$ python3 -q
>>> import numpy as np
>>> np.set_printoptions(suppress=True, linewidth=200)
>>> tidy = lambda a: np.round(a, 1) + 0
>>> B = np.array([[0, 0], [1, 0], [3, 2]])
>>> data = np.tile(B, (2, 3))
>>> data
array([[0, 0, 0, 0, 0, 0],
       [1, 0, 1, 0, 1, 0],
       [3, 2, 3, 2, 3, 2],
       [0, 0, 0, 0, 0, 0],
       [1, 0, 1, 0, 1, 0],
       [3, 2, 3, 2, 3, 2]])
>>> # columns 0 and 2 are equal
>>> tidy(np.linalg.norm(data, 2) / np.linalg.norm(data))
np.float64(1.0)
>>> np.linalg.cond(data) > 100
np.True_
>>> np.argsort(-np.linalg.norm(data, axis=0).round(6), kind="stable")[:3]
array([0, 2, 4])
>>> np.linalg.matrix_rank(data, rtol=0.1)
np.int64(2)
>>> J = np.load("m.npy")
>>> J
array([[1, 0, 0],
       [1, 1, 0],
       [0, 0, 2]])
>>> tidy(np.sort(np.linalg.eigvals(J).real))
array([1., 1., 2.])
>>> J @ J
array([[1, 0, 0],
       [2, 1, 0],
       [0, 0, 4]])
>>> np.flatnonzero(np.linalg.matrix_power((J != 0) + (J.T != 0) + np.eye(3), 3)[0])
array([0, 1])
>>> left, s = np.linalg.svd(J)
Traceback (most recent call last):
  File "<python-input-16>", line 1, in <module>
    left, s = np.linalg.svd(J)
    ^^^^^^^
ValueError: too many values to unpack (expected 2)
>>> left, s, VT = np.linalg.svd(J, full_matrices=False)
>>> tidy(s / s[0])
array([1. , 0.8, 0.3])
>>> np.abs(VT[0])
array([0., 0., 1.])
>>> tidy(left.T @ left)
array([[1., 0., 0.],
       [0., 1., 0.],
       [0., 0., 1.]])
>>> np.abs(left[:, 0]).round(6).argmax()
np.int64(2)
>>> Q, Rm = np.linalg.qr(J)
>>> tidy(Q.T @ Q)
array([[1., 0., 0.],
       [0., 1., 0.],
       [0., 0., 1.]])
>>> np.linalg.matrix_rank(J - J[0, 0] * np.eye(3))
np.int64(2)
>>> tidy(np.sort(np.linalg.eigvals(J)))
array([1., 1., 2.])
>>> [int(np.linalg.matrix_rank(np.linalg.matrix_power(J, p))) for p in range(1, 4)]
[3, 3, 3]
>>> np.linalg.matrix_power(J - np.diag(np.diag(J)), 3)
array([[0, 0, 0],
       [0, 0, 0],
       [0, 0, 0]])
>>> K = np.load("case6.npy")
>>> K
array([[-2., -1., -2.,  0.,  0.,  0.],
       [ 0.,  0.,  1.,  0.,  0.,  0.],
       [ 1.,  1., -1.,  0.,  0.,  0.],
       [ 0.,  0.,  0., -2.,  0.,  0.],
       [ 0.,  0.,  0., -1., -2., -3.],
       [ 0.,  0.,  0., -3., -3.,  2.]])
>>> # splits into 2 blocks
>>> B = K / np.linalg.norm(K, axis=1, keepdims=True)
>>> G = B @ B.T
>>> np.argwhere(np.triu(np.abs(G) > 0.95, 1))
array([], shape=(0, 2), dtype=int64)
>>> (G - 2 * np.eye(6)).round(6).argmax(axis=1)
array([3, 3, 3, 5, 3, 3])
>>> tidy(G[0])
array([ 1. , -0.7, -0.2,  0. ,  0. ,  0. ])
>>> tidy(np.linalg.norm(B, axis=1))
array([1., 1., 1., 1., 1., 1.])
>>> (K != 0).astype(int)
array([[1, 1, 1, 0, 0, 0],
       [0, 0, 1, 0, 0, 0],
       [1, 1, 1, 0, 0, 0],
       [0, 0, 0, 1, 0, 0],
       [0, 0, 0, 1, 1, 1],
       [0, 0, 0, 1, 1, 1]])
>>> tidy(np.sort(np.linalg.eigvals(K).real))
array([-3.6, -2. , -1.6, -1.6,  0.3,  3.6])
>>> def softmax(z):
...     e = np.exp(z - z.max(axis=-1, keepdims=True))
...     return e / e.sum(axis=-1, keepdims=True)
... 
>>> tidy(softmax(K[3] + 5))
array([0.2, 0.2, 0.2, 0. , 0.2, 0.2])
>>> att = K @ K.T / np.sqrt(6)
>>> tidy(softmax(att + np.triu(np.full(att.shape, -np.inf), 1)))
array([[1. , 0. , 0. , 0. , 0. , 0. ],
       [0.2, 0.8, 0. , 0. , 0. , 0. ],
       [0.1, 0.1, 0.7, 0. , 0. , 0. ],
       [0.1, 0.1, 0.1, 0.6, 0. , 0. ],
       [0. , 0. , 0. , 0. , 1. , 0. ],
       [0. , 0. , 0. , 0. , 0. , 1. ]])
>>> K - K[0]
array([[ 0.,  0.,  0.,  0.,  0.,  0.],
       [ 2.,  1.,  3.,  0.,  0.,  0.],
       [ 3.,  2.,  1.,  0.,  0.,  0.],
       [ 2.,  1.,  2., -2.,  0.,  0.],
       [ 2.,  1.,  2., -1., -2., -3.],
       [ 2.,  1.,  2., -3., -3.,  2.]])
>>> np.count_nonzero(K)
np.int64(14)
>>> np.unravel_index(np.abs(K).argmax(), K.shape)
(np.int64(4), np.int64(5))
>>> K.sum(axis=1)
array([-5.,  1.,  1., -2., -6., -4.])
>>> tidy(np.linalg.svd(K, compute_uv=False))
array([5. , 3.6, 3.1, 1.8, 1.4, 0.2])
>>> K.sum(axis=0)
array([-1.,  0., -2., -6., -5., -1.])
>>> np.abs(K).max()
np.float64(3.0)
>>> np.linalg.matrix_rank(K)
np.int64(6)
>>> np.linalg.rank(K)
Traceback (most recent call last):
  File "<python-input-51>", line 1, in <module>
    np.linalg.rank(K)
    ^^^^^^^^^^^^^^
AttributeError: module 'numpy.linalg' has no attribute 'rank'
>>> K.shape
(6, 6)
>>> arr = np.load("data.npy")
>>> tidy(arr)
array([[ 0. ,  0.1,  0. , -0.8,  0.1,  0.6],
       [ 0.7, -0.3,  0.4,  0.3, -0.1,  0.5],
       [-0.4, -0.9,  0.2, -0.1, -0.3,  0. ],
       [ 0. , -0.1, -0.2,  0. ,  0.2,  0.1],
       [-0.3,  0.4,  0.4,  0.1, -0.7,  0.2],
       [ 0.1,  0. ,  0.7, -0.4,  0.3, -0.5],
       [ 0.5, -0.1, -0.4, -0.4, -0.6, -0.4]])
>>> # keeps lengths
>>> P = arr @ np.linalg.solve(arr.T @ arr, arr.T)
>>> tidy(P)
array([[ 1. ,  0. ,  0. ,  0.1,  0. ,  0. ,  0. ],
       [ 0. ,  1. ,  0. ,  0. ,  0. ,  0. ,  0. ],
       [ 0. ,  0. ,  1. ,  0. ,  0. ,  0. ,  0. ],
       [ 0.1,  0. ,  0. ,  0.1, -0.3, -0.2, -0.1],
       [ 0. ,  0. ,  0. , -0.3,  0.9,  0. ,  0. ],
       [ 0. ,  0. ,  0. , -0.2,  0. ,  1. ,  0. ],
       [ 0. ,  0. ,  0. , -0.1,  0. ,  0. ,  1. ]])
>>> tidy(np.linalg.eigvalsh(P))
array([0., 1., 1., 1., 1., 1., 1.])
>>> np.linalg.matrix_rank(np.eye(7) - P)
np.int64(1)
>>> tidy(np.diag(P))
array([1. , 1. , 1. , 0.1, 0.9, 1. , 1. ])
>>> W1 = np.array([[0, 1, 1, 3, 3],
...     [1, 2, 1, 2, 2],
...     [2, 3, 2, 2, 3],
...     [1, 3, 3, 2, 0],
...     [1, 1, 2, 0, 1],
...     [3, 1, 2, 0, 0]])
>>> beta = np.array([3, 1, 1, 1, 1])
>>> act = np.maximum(arr @ W1 + beta, 0)
>>> tidy((act > 0).mean(axis=0))
array([1. , 0.6, 0.7, 0.7, 0.9])
>>> np.linalg.matrix_rank(act)
np.int64(5)
>>> C = np.array([[2, -1, 2], [1, 0, 1], [-1, -1, 0], [2, 0, 0], [1, -1, 2]])
>>> (act @ C).round(6).argmax(axis=1)
array([2, 0, 0, 2, 0, 2, 0])
>>> x = np.array([1, -1, -2, 1, 3, 1])
>>> y = arr @ x
>>> beta, lr = np.zeros(6), 1 / np.linalg.norm(arr, 2) ** 2
>>> for i in range(20):
...     beta -= lr * arr.T @ (arr @ beta - y)
...     if i % 5 == 0: print(i, round(np.linalg.norm(arr @ beta - y), 1))
... 
0 0.0
5 0.0
10 0.0
15 0.0
>>> beta
array([ 1., -1., -2.,  1.,  3.,  1.])
>>> tidy(np.linalg.cond(arr))
np.float64(1.0)
>>> f, r1 = arr[4], arr[5]
>>> tidy(f @ f)
np.float64(0.9)
>>> pr = (f @ r1) / (f @ f) * f
>>> tidy(pr)
array([0., 0., 0., 0., 0., 0.])
>>> (r1 - pr) @ f
np.float64(0.0)
>>> tidy(np.linalg.norm(f + r1) ** 2 + np.linalg.norm(f - r1) ** 2)
np.float64(3.8)
>>> E = np.load("block9.npy")
>>> E
array([[  0,   0,   0,   0,   0,   0,   0,   0,   0,   0,   0],
       [  0,  10,  10,  10,   0,   0,  10,   5,   0,   0,   0],
       [  0,  12,  12,  12,   0,   0,  12,   6,   0,   0,   0],
       [  0,  -2,  -2,  -2,   0,   0,  -2,  -1,   0,   0,   0],
       [  0, -16, -16, -16,   0,   0, -16,  -8,   0,   0,   0],
       [  0,  10,  10,  10,   0,   0,  10,   5,   0,   0,   0],
       [  0,   4,   4,   4,   0,   0,   4,   2,   0,   0,   0],
       [  0,  10,  10,  10,   0,   0,  10,   5,   0,   0,   0],
       [  0, -16, -16, -16,   0,   0, -16,  -8,   0,   0,   0],
       [  0, -18, -18, -18,   0,   0, -18,  -9,   0,   0,   0],
       [  0,  -6,  -6,  -6,   0,   0,  -6,  -3,   0,   0,   0]])
>>> # splits into 2 blocks
>>> r = np.linalg.matrix_rank(E)
>>> r
np.int64(1)
>>> null = np.linalg.svd(E)[2][r:].T
>>> np.allclose(E @ null, 0)
True
>>> [int(np.linalg.matrix_rank(E[:, :j + 1])) for j in range(11)]
[0, 1, 1, 1, 1, 1, 1, 1, 1, 1, 1]
>>> np.linalg.matrix_rank(E.T @ E), np.linalg.matrix_rank(E @ E.T)
(np.int64(1), np.int64(1))
>>> x = np.array([5, -2, -7, 3, -6, 6, 9, 6, 2, 2, -5])
>>> a = np.maximum(E @ x, 0)
>>> tidy(np.tanh(E @ x))
array([ 0.,  1.,  1., -1., -1.,  1.,  1.,  1., -1., -1., -1.])
>>> np.flatnonzero(a > 1e-9)
array([1, 2, 5, 6, 7])
>>> tidy(E @ np.linalg.pinv(E) @ E)
array([[  0.,   0.,   0.,   0.,   0.,   0.,   0.,   0.,   0.,   0.,   0.],
       [  0.,  10.,  10.,  10.,   0.,   0.,  10.,   5.,   0.,   0.,   0.],
       [  0.,  12.,  12.,  12.,   0.,   0.,  12.,   6.,   0.,   0.,   0.],
       [  0.,  -2.,  -2.,  -2.,   0.,   0.,  -2.,  -1.,   0.,   0.,   0.],
       [  0., -16., -16., -16.,   0.,   0., -16.,  -8.,   0.,   0.,   0.],
       [  0.,  10.,  10.,  10.,   0.,   0.,  10.,   5.,   0.,   0.,   0.],
       [  0.,   4.,   4.,   4.,   0.,   0.,   4.,   2.,   0.,   0.,   0.],
       [  0.,  10.,  10.,  10.,   0.,   0.,  10.,   5.,   0.,   0.,   0.],
       [  0., -16., -16., -16.,   0.,   0., -16.,  -8.,   0.,   0.,   0.],
       [  0., -18., -18., -18.,   0.,   0., -18.,  -9.,   0.,   0.,   0.],
       [  0.,  -6.,  -6.,  -6.,   0.,   0.,  -6.,  -3.,   0.,   0.,   0.]])
>>> np.linalg.lstsq(E[:-1].T, E[-1])[2]
np.int32(1)
>>> np.unique(E.round(6), axis=0).shape
(8, 11)
>>> X = np.vander(np.arange(7) - 1, 3, increasing=True)
>>> X
array([[ 1, -1,  1],
       [ 1,  0,  0],
       [ 1,  1,  1],
       [ 1,  2,  4],
       [ 1,  3,  9],
       [ 1,  4, 16],
       [ 1,  5, 25]])
>>> # column 2 dominates
>>> f = np.array([1, 5, 1])
>>> np.correlate(X[3], X[0], "full")
array([ 1,  1,  3, -2,  4])
>>> np.convolve(X[3], f)
array([ 1,  7, 15, 22,  4])
>>> np.cross(X[3, :3], X[0, :3])
array([ 6,  3, -3])
>>> np.array([np.convolve(row, f, "same") for row in X])
array([[  4,  -3,   4],
       [  5,   1,   0],
       [  6,   7,   6],
       [  7,  15,  22],
       [  8,  25,  48],
       [  9,  37,  84],
       [ 10,  51, 130]])
>>> Q, vecs = np.linalg.qr(X[:, :2])[0], np.linalg.qr(X[:, 2:])[0]
>>> s = np.linalg.svd(Q.T @ vecs, compute_uv=False)
>>> (s > 0.9).sum()
np.int64(1)
>>> P = X @ np.linalg.solve(X.T @ X, X.T)
>>> np.linalg.matrix_rank(np.eye(7) - P)
np.int64(4)
>>> tidy((np.eye(7) - P) @ X)
array([[0., 0., 0.],
       [0., 0., 0.],
       [0., 0., 0.],
       [0., 0., 0.],
       [0., 0., 0.],
       [0., 0., 0.],
       [0., 0., 0.]])
>>> np.allclose(P @ P, P)
True
>>> tidy(P @ X[:, 2])
array([ 1.,  0.,  1.,  4.,  9., 16., 25.])
>>> tidy(P)
array([[ 0.8,  0.4,  0.1, -0.1, -0.1, -0.1,  0.1],
       [ 0.4,  0.3,  0.2,  0.1,  0.1,  0. , -0.1],
       [ 0.1,  0.2,  0.3,  0.3,  0.2,  0.1, -0.1],
       [-0.1,  0.1,  0.3,  0.3,  0.3,  0.1, -0.1],
       [-0.1,  0.1,  0.2,  0.3,  0.3,  0.2,  0.1],
       [-0.1,  0. ,  0.1,  0.1,  0.2,  0.3,  0.4],
       [ 0.1, -0.1, -0.1, -0.1,  0.1,  0.4,  0.8]])
>>> tidy(np.diag(P))
array([0.8, 0.3, 0.3, 0.3, 0.3, 0.3, 0.8])
